>>> import numpy as np
>>> np.set_printoptions(precision=2, suppress=True, linewidth=100)
>>> X = np.load("case1.npy")
>>> X
array([[-0.48,  0.27, -0.8 ],
       [-0.26, -0.87, -0.24],
       [ 0.83, -0.16, -0.52],
       [ 0.09,  0.38, -0.19]])
>>> # keeps lengths
>>> x0 = np.array([0, 3, 2])
>>> y = X @ x0
>>> np.round(np.linalg.solve(X.T @ X, X.T @ y), 2) + 0
array([0., 3., 2.])
>>> np.round(np.linalg.pinv(X) @ X, 2) + 0
array([[1., 0., 0.],
       [0., 1., 0.],
       [0., 0., 1.]])
>>> rng = np.random.default_rng(4720)
>>> y = y + 0.1 * rng.normal(size=4)
>>> y
array([-1.01, -3.03, -1.28,  0.83])
>>> coef, *_ = np.linalg.lstsq(X, y)
>>> coef
array([0.29, 2.88, 2.04])
>>> coef.round()
array([0., 3., 2.])
>>> np.round(X.T @ (y - X @ coef), 2) + 0
array([0., 0., 0.])
>>> W0 = np.array([[5, 6, 7, 8], [9, 10, 11, 12], [13, 14, 15, 16]])
>>> # null space of dimension 2
>>> x0 = np.array([0, 1, 2])
>>> h1 = np.maximum(X @ x0, 0)
>>> X * (h1 > 1e-9)[:, None]
array([[-0.  ,  0.  , -0.  ],
       [-0.  , -0.  , -0.  ],
       [ 0.  , -0.  , -0.  ],
       [ 0.09,  0.38, -0.19]])
>>> np.flatnonzero(h1 > 1e-9)
array([3])
>>> rk = np.linalg.matrix_rank(W0)
>>> rk
np.int64(2)
>>> null = np.linalg.svd(W0)[2][rk:].T
>>> [int(np.linalg.matrix_rank(W0[:, :j + 1])) for j in range(4)]
[1, 2, 2, 2]
>>> null.shape
(4, 2)
>>> np.round(W0 @ null, 2) + 0
array([[0., 0.],
       [0., 0.],
       [0., 0.]])
>>> np.linalg.matrix_rank(W0.T @ W0), np.linalg.matrix_rank(W0 @ W0.T)
(np.int64(2), np.int64(2))
>>> Y = np.array([[2, 2], [1, -2]])
>>> W2 = np.kron(Y, W0)
>>> np.round(np.linalg.norm(W2, 2), 2), round(np.linalg.norm(Y, 2) * np.linalg.norm(W0, 2), 2)
(np.float64(114.81), np.float64(114.81))
>>> W2
array([[ 10,  12,  14,  16,  10,  12,  14,  16],
       [ 18,  20,  22,  24,  18,  20,  22,  24],
       [ 26,  28,  30,  32,  26,  28,  30,  32],
       [  5,   6,   7,   8, -10, -12, -14, -16],
       [  9,  10,  11,  12, -18, -20, -22, -24],
       [ 13,  14,  15,  16, -26, -28, -30, -32]])
>>> np.linalg.matrix_rank(W2)
np.int64(4)
>>> J = np.eye(2, dtype=int)[rng.permutation(2)] * np.array([-3, 5])
>>> J
array([[-3,  0],
       [ 0,  5]])
>>> # splits into 2 blocks
>>> x0 = np.array([0, 0])
>>> y = J @ x0
>>> y
array([0, 0])
>>> np.linalg.solve(J.T, J[0])
array([1., 0.])
>>> np.linalg.solve(J, J[:, 0])
array([1., 0.])
>>> np.linalg.solve(J, 4 * y)
array([-0.,  0.])
>>> labels = rng.integers(0, 3, 6)
>>> E = (labels[:, None] == labels) * 3 + np.eye(6)
>>> E
array([[4., 0., 0., 0., 0., 0.],
       [0., 4., 3., 0., 3., 0.],
       [0., 3., 4., 0., 3., 0.],
       [0., 0., 0., 4., 0., 3.],
       [0., 3., 3., 0., 4., 0.],
       [0., 0., 0., 3., 0., 4.]])
>>> # symmetric
>>> low = np.linalg.cholesky(E)
>>> np.diag(low) ** 2
array([4.  , 4.  , 1.75, 4.  , 1.43, 1.75])
>>> low
array([[2.  , 0.  , 0.  , 0.  , 0.  , 0.  ],
       [0.  , 2.  , 0.  , 0.  , 0.  , 0.  ],
       [0.  , 1.5 , 1.32, 0.  , 0.  , 0.  ],
       [0.  , 0.  , 0.  , 2.  , 0.  , 0.  ],
       [0.  , 1.5 , 0.57, 0.  , 1.2 , 0.  ],
       [0.  , 0.  , 0.  , 1.5 , 0.  , 1.32]])
>>> np.linalg.eigvalsh(E).min() > 0
np.True_
>>> evals, vecs = np.linalg.eigh(E)
>>> x0 = np.array([-1, -2, 4, -2, 4, 2])
>>> np.abs(E).sum(axis=1).max(), np.abs(evals).max()
(np.float64(10.0), np.float64(10.0))
>>> vecs * np.maximum(evals, 0) @ vecs.T
array([[4., 0., 0., 0., 0., 0.],
       [0., 4., 3., 0., 3., 0.],
       [0., 3., 4., 0., 3., 0.],
       [0., 0., 0., 4., 0., 3.],
       [0., 3., 3., 0., 4., 0.],
       [0., 0., 0., 3., 0., 4.]])
>>> (np.sign(vecs[:, -1].round(6)) == np.sign(vecs[0, -1].round(6))).astype(int)
array([1, 0, 0, 1, 0, 1])
>>> x0 = np.ones(6)
>>> for _ in range(7):
...     x0 = E @ x0
...     x0 /= np.linalg.norm(x0)
...     print(round(x0 @ E @ x0, 2))
... 
9.06
9.55
9.77
9.89
9.94
9.97
9.99
>>> x0.round(2) + 0
array([0.  , 0.58, 0.58, 0.05, 0.58, 0.05])
>>> evals, vecs = np.linalg.eigh(E)
>>> np.round(vecs.T @ E @ vecs, 2) + 0
array([[ 1.,  0.,  0.,  0.,  0.,  0.],
       [ 0.,  1.,  0.,  0.,  0.,  0.],
       [ 0.,  0.,  1.,  0.,  0.,  0.],
       [ 0.,  0.,  0.,  4.,  0.,  0.],
       [ 0.,  0.,  0.,  0.,  7.,  0.],
       [ 0.,  0.,  0.,  0.,  0., 10.]])
>>> vecs @ np.diag(evals) @ vecs.T
array([[4., 0., 0., 0., 0., 0.],
       [0., 4., 3., 0., 3., 0.],
       [0., 3., 4., 0., 3., 0.],
       [0., 0., 0., 4., 0., 3.],
       [0., 3., 3., 0., 4., 0.],
       [0., 0., 0., 3., 0., 4.]])
>>> np.round(vecs.T @ vecs, 2) + 0
array([[1., 0., 0., 0., 0., 0.],
       [0., 1., 0., 0., 0., 0.],
       [0., 0., 1., 0., 0., 0.],
       [0., 0., 0., 1., 0., 0.],
       [0., 0., 0., 0., 1., 0.],
       [0., 0., 0., 0., 0., 1.]])
